>>> import numpy as np
>>> np.set_printoptions(precision=3, suppress=True, linewidth=100, legacy="1.25")
>>> data = np.loadtxt("arr.csv", delimiter=",")
>>> data
array([[ 1.,  0.,  0.,  1.,  1.,  1.,  0.],
       [ 2.,  2.,  2.,  3.,  1.,  3.,  2.],
       [ 2.,  4.,  3.,  5.,  3.,  3.,  2.],
       [ 2.,  4.,  4.,  6.,  3.,  4.,  2.],
       [ 4.,  5.,  5.,  8.,  3.,  6.,  4.],
       [ 4.,  7.,  5.,  8.,  5.,  6.,  4.],
       [ 4.,  8.,  6., 10.,  5.,  7.,  5.],
       [ 6.,  9.,  6., 10.,  7.,  8.,  5.],
       [ 7., 10.,  6., 12.,  7.,  9.,  5.],
       [ 7., 10.,  8., 12.,  9.,  9.,  7.],
       [ 9., 10.,  8., 13., 10.,  9.,  8.],
       [11., 12.,  9., 13., 10.,  9.,  8.],
       [13., 13., 10., 13., 10., 11., 10.],
       [15., 14., 11., 13., 11., 13., 10.],
       [16., 15., 13., 13., 11., 15., 10.],
       [16., 15., 13., 15., 11., 15., 10.],
       [18., 17., 13., 17., 12., 15., 12.],
       [18., 18., 13., 19., 14., 17., 14.],
       [18., 18., 15., 19., 14., 19., 14.],
       [20., 18., 16., 21., 16., 21., 14.],
       [20., 20., 16., 21., 16., 22., 15.],
       [20., 21., 18., 22., 18., 24., 16.],
       [21., 21., 18., 23., 18., 25., 16.],
       [21., 22., 19., 23., 20., 26., 17.],
       [21., 24., 19., 24., 20., 26., 19.],
       [23., 26., 21., 25., 22., 28., 19.]])
>>> [round(float(x), 3) for x in np.linalg.svd(data, compute_uv=False)[:3]]
[186.159, 9.534, 7.548]
>>> np.linalg.cond(data) > 100
False
>>> np.linalg.matrix_rank(data, rtol=0.1)
1
>>> Ac = data - data.mean(axis=0)
>>> V = np.linalg.svd(Ac)[2][:1]
>>> other = Ac - Ac @ V.T @ V
>>> np.diag(V.T @ V)
array([0.17 , 0.157, 0.11 , 0.141, 0.116, 0.206, 0.1  ])
>>> other.std(axis=0)
array([1.409, 0.696, 0.55 , 1.004, 0.787, 1.072, 0.578])
>>> np.linalg.norm(other, axis=1).round(6).argmax()
14
>>> M = np.load("test3.npy")
>>> M
array([[ 3, -1,  0,  0, -1,  0],
       [-3,  2,  0,  0, -3,  0],
       [ 0,  0, -1,  1,  0,  0],
       [ 0,  0,  1,  0,  0,  0],
       [ 0,  1,  0,  0, -1,  0],
       [ 0,  0,  0,  0,  0,  3]])
>>> Q, Rm = np.linalg.qr(M)
>>> np.round(Q.T @ Q, 3) + 0
array([[1., 0., 0., 0., 0., 0.],
       [0., 1., 0., 0., 0., 0.],
       [0., 0., 1., 0., 0., 0.],
       [0., 0., 0., 1., 0., 0.],
       [0., 0., 0., 0., 1., 0.],
       [0., 0., 0., 0., 0., 1.]])
>>> Q
array([[-0.707, -0.408,  0.   ,  0.   , -0.577,  0.   ],
       [ 0.707, -0.408,  0.   ,  0.   , -0.577,  0.   ],
       [-0.   , -0.   , -0.707,  0.707,  0.   ,  0.   ],
       [-0.   , -0.   ,  0.707,  0.707,  0.   ,  0.   ],
       [-0.   , -0.816,  0.   , -0.   ,  0.577,  0.   ],
       [-0.   , -0.   ,  0.   , -0.   , -0.   ,  1.   ]])
>>> X = np.load("block8.npy")
>>> X
array([[-1.295, -0.792, -0.038,  0.324,  0.435, -0.089,  1.179],
       [-0.353, -0.455, -0.821,  1.342, -0.551,  0.394, -0.855],
       [ 0.765,  0.767, -0.632,  0.79 ,  0.847,  0.599,  0.852],
       [-1.06 ,  0.759, -0.571, -0.712,  0.729,  0.675, -0.694],
       [-0.648,  1.274,  0.587,  0.422, -1.095,  0.15 ,  0.463],
       [ 0.235, -0.371, -0.927, -0.877, -1.012,  0.848,  0.658],
       [ 0.118, -0.489,  1.18 ,  0.124,  0.185,  1.51 , -0.15 ]])
>>> P = data @ np.linalg.solve(data.T @ data, data.T)
>>> np.round(P @ data[:, 6], 3) + 0
array([ 0.,  2.,  2.,  2.,  4.,  4.,  5.,  5.,  5.,  7.,  8.,  8., 10., 10., 10., 10., 12., 14.,
       14., 14., 15., 16., 16., 17., 19., 19.])
>>> round(np.trace(P), 3)
7.0
>>> np.allclose(P @ P, P)
True
>>> rng = np.random.default_rng(74)
>>> labels = rng.permutation(7)
>>> other = X[:, labels] * rng.choice([-1, 1], 7)
>>> other
array([[ 0.435,  0.038, -0.792,  1.179,  0.324,  0.089,  1.295],
       [-0.551,  0.821, -0.455, -0.855,  1.342, -0.394,  0.353],
       [ 0.847,  0.632,  0.767,  0.852,  0.79 , -0.599, -0.765],
       [ 0.729,  0.571,  0.759, -0.694, -0.712, -0.675,  1.06 ],
       [-1.095, -0.587,  1.274,  0.463,  0.422, -0.15 ,  0.648],
       [-1.012,  0.927, -0.371,  0.658, -0.877, -0.848, -0.235],
       [ 0.185, -1.18 , -0.489, -0.15 ,  0.124, -1.51 , -0.118]])
>>> Uu, _, VT = np.linalg.svd(X.T @ other)
>>> labels
array([4, 2, 1, 6, 3, 5, 0])
>>> np.round(Uu @ VT, 3) + 0
array([[ 0.,  0.,  0.,  0.,  0.,  0., -1.],
       [ 0.,  0.,  1.,  0.,  0.,  0.,  0.],
       [ 0., -1.,  0.,  0.,  0.,  0.,  0.],
       [ 0.,  0.,  0.,  0.,  1.,  0.,  0.],
       [ 1.,  0.,  0.,  0.,  0.,  0.,  0.],
       [ 0.,  0.,  0.,  0.,  0., -1.,  0.],
       [ 0.,  0.,  0.,  1.,  0.,  0.,  0.]])
>>> A = np.load("sample3.npy")
>>> A
array([[2, 0, 0, 0],
       [1, 1, 0, 0],
       [0, 0, 2, 0],
       [0, 0, 1, 1]])
>>> [int(np.linalg.matrix_rank(np.linalg.matrix_power(A, p))) for p in range(1, 5)]
[4, 4, 4, 4]
>>> np.linalg.matrix_power(A - np.diag(np.diag(A)), 4)
array([[0, 0, 0, 0],
       [0, 0, 0, 0],
       [0, 0, 0, 0],
       [0, 0, 0, 0]])
>>> np.prod(np.diag(A)), round(np.linalg.det(A), 3)
(4, 4.0)
>>> u = np.array([2, 1])
>>> np.polyval(u, A[2])
array([1, 1, 5, 1])
>>> np.correlate(A[2], A[3], "full")
array([0, 0, 2, 2, 0, 0, 0])
>>> np.cross(A[2, :3], A[3, :3])
array([0, 0, 0])
>>> np.convolve(A[2], u)
array([0, 0, 4, 2, 0])
